>>> import numpy as np
>>> np.set_printoptions(precision=2, suppress=True, linewidth=140)
>>> rnd = lambda a: np.round(a, 2) + 0
>>> M = np.loadtxt("layer0.csv", delimiter=",")
>>> print(M)
[[ 0.  0.  0.  0. 10.]
 [16. 17.  6. 12.  0.]
 [23. 25.  8. 18.  0.]
 [23. 25.  8. 18.  0.]
 [ 2.  1.  2.  0.  1.]
 [23. 25.  8. 18.  0.]
 [ 0.  0.  0.  0.  4.]
 [ 9.  9.  4.  6.  0.]
 [ 0.  0.  0.  0.  7.]
 [ 0.  0.  0.  0.  7.]
 [ 9.  9.  4.  6.  0.]
 [ 0.  0.  0.  0.  7.]
 [ 0.  0.  0.  0.  4.]
 [ 9.  9.  4.  6.  0.]
 [16. 17.  6. 12.  0.]
 [16. 17.  6. 12.  0.]
 [ 2.  1.  2.  0.  1.]
 [ 0.  0.  0.  0.  4.]
 [ 0.  0.  0.  0. 10.]]
>>> print(rnd(np.linalg.norm(M, 2) / np.linalg.norm(M)))
0.97
>>> print([round(float(x), 2) for x in np.linalg.svd(M, compute_uv=False)[:3]])
[86.3, 19.93, 3.6]
>>> print(np.linalg.matrix_rank(M, rtol=0.1))
2
>>> print(np.argsort(-np.linalg.norm(M, axis=0).round(6), kind="stable")[:3])
[1 0 3]
>>> print(np.linalg.cond(M) > 100)
True
>>> d = np.linalg.norm(M[:, None] - M[None], axis=-1)
>>> print(np.flatnonzero(d[11] < d.mean() / 2))
[ 0  4  6  8  9 11 12 16 17 18]
>>> print(d.mean(axis=1).argmax())
2
>>> print((d + 1e9 * np.eye(19)).round(6).argmin(axis=1))
[18 14  3  2 16  2 12 10  9  8  7  8  6  7  1  1  4  6  0]
>>> print(d[11].round(6).argsort(kind="stable")[:4])
[ 8  9 11  0]
>>> print(rnd(np.linalg.norm(M, axis=1)))
[10.   26.93 39.27 39.27  3.16 39.27  4.   14.63  7.    7.   14.63  7.    4.   14.63 26.93 26.93  3.16  4.   10.  ]
>>> m1 = np.load("m.npy")
>>> print(rnd(m1))
[[ 0.31  0.95  0.  ]
 [-0.95  0.31  0.  ]
 [ 0.    0.    1.  ]]
>>> x = np.array([0, 1, 8])
>>> print(rnd(np.abs(np.linalg.eigvals(m1))))
[1. 1. 1.]
>>> print([p for p in range(1, 25) if np.allclose(np.linalg.matrix_power(m1, p), np.eye(3))])
[5, 10, 15, 20]
>>> P = np.triu(np.array([[-8, -8, 4], [3, 3, 6], [-9, 7, -3]]), 1) + np.eye(3)
>>> Y = P @ m1 @ np.linalg.inv(P)
>>> print(rnd(Y))
[[   7.92   61.82 -398.58]
 [  -0.95   -7.3    53.6 ]
 [   0.      0.      1.  ]]
>>> print(rnd(np.linalg.det(Y)))
1.0
>>> print(rnd(np.linalg.det(m1[::-1])))
-1.0
>>> print(rnd(np.linalg.det(m1.T)))
1.0
>>> r0 = np.array([3, 0, 3])
>>> Y = m1 + np.outer(r0, np.eye(3)[0])
>>> print(np.linalg.matrix_rank(np.linalg.inv(Y) - np.linalg.inv(m1), tol=1e-8))
1
>>> print(rnd(np.linalg.det(Y) / np.linalg.det(m1)), rnd(1 + np.linalg.solve(m1, r0)[0]))
1.93 1.93
>>> print(np.linalg.matrix_rank(Y - m1))
1
>>> print(rnd(Y))
[[ 3.31  0.95  0.  ]
 [-0.95  0.31  0.  ]
 [ 3.    0.    1.  ]]
>>> Y = np.array([[4, 6, 1], [3, 9, 2], [7, 6, 5]])
>>> Y[-1] = Y[0]
>>> A = Y + 0.02 * np.eye(3)
>>> print(A)
[[4.02 6.   1.  ]
 [3.   9.02 2.  ]
 [4.   6.   1.02]]
>>> rng = np.random.default_rng(1803)
>>> labels = rng.permutation(3)
>>> print(labels)
[1 2 0]
>>> Y = A[labels][:, labels]
>>> print(rnd(np.linalg.det(Y)), rnd(np.linalg.det(A[labels])))
0.31 0.31
>>> print(Y)
[[9.02 2.   3.  ]
 [6.   1.02 4.  ]
 [6.   1.   4.02]]
>>> Y = A / np.linalg.norm(A, axis=1, keepdims=True)
>>> cov = Y @ Y.T
>>> print(rnd(np.degrees(np.arccos(np.clip(cov[1, 0], -1, 1)))))
15.71
>>> print(rnd(cov[1]))
[0.96 1.   0.96]
>>> theta = np.radians(45)
>>> Rm = np.eye(3)
>>> Rm[1, 1] = Rm[2, 2] = np.cos(theta)
>>> Rm[1, 2], Rm[2, 1] = -np.sin(theta), np.sin(theta)
>>> print(rnd(Rm))
[[ 1.    0.    0.  ]
 [ 0.    0.71 -0.71]
 [ 0.    0.71  0.71]]
>>> Y = A @ Rm.T
>>> print(rnd(np.linalg.det(Rm)), rnd(np.trace(Rm)))
1.0 2.41
>>> print(np.allclose(A @ A.T, Y @ Y.T))
True
>>> E = np.loadtxt("sample16.csv", delimiter=",")
>>> print(E)
[[ 1.  0.  0.  0.  0.  0.]
 [ 3.  1.  0.  0.  0.  0.]
 [-3.  3.  1.  0.  0.  0.]
 [ 0. -1. -1.  1.  0.  0.]
 [-3.  3.  3.  3.  1.  0.]
 [-3.  0. -3.  1. -2.  1.]]
>>> Uu, sv, Vt = np.linalg.svd(E)
>>> print(np.argmax(sv[:-1] / (sv[1:] + 1e-6)) + 1)
5
>>> Y = Uu[:, :5] @ np.diag(sv[:5]) @ Vt[:5]
>>> print(np.linalg.matrix_rank(E, rtol=0.05))
5
>>> print(np.linalg.matrix_rank(Y))
5
>>> Y = np.array([[3, 0], [2, 0], [3, 0], [1, 2], [2, 1], [1, 2]])
>>> print(E @ Y)
[[  3.   0.]
 [ 11.   0.]
 [  0.   0.]
 [ -4.   2.]
 [ 11.   7.]
 [-20.   2.]]
>>> print(np.einsum("ij,ij->i", E, E))
[ 1. 10. 19.  3. 37. 24.]
>>> print(np.einsum("ik,kj->ij", E, Y))
[[  3.   0.]
 [ 11.   0.]
 [  0.   0.]
 [ -4.   2.]
 [ 11.   7.]
 [-20.   2.]]
>>> print(np.einsum("ik,kj->ji", E, Y))
[[  3.  11.   0.  -4.  11. -20.]
 [  0.   0.   0.   2.   7.   2.]]
>>> print(np.vstack([E, Y.T]).shape)
(8, 6)
>>> r0 = np.array([-1, 2])
>>> print(np.cross(E[2, :3], E[0, :3]))
[ 0.  1. -3.]
>>> print(np.convolve(E[2], r0))
[ 3. -9.  5.  2.  0.  0.  0.]
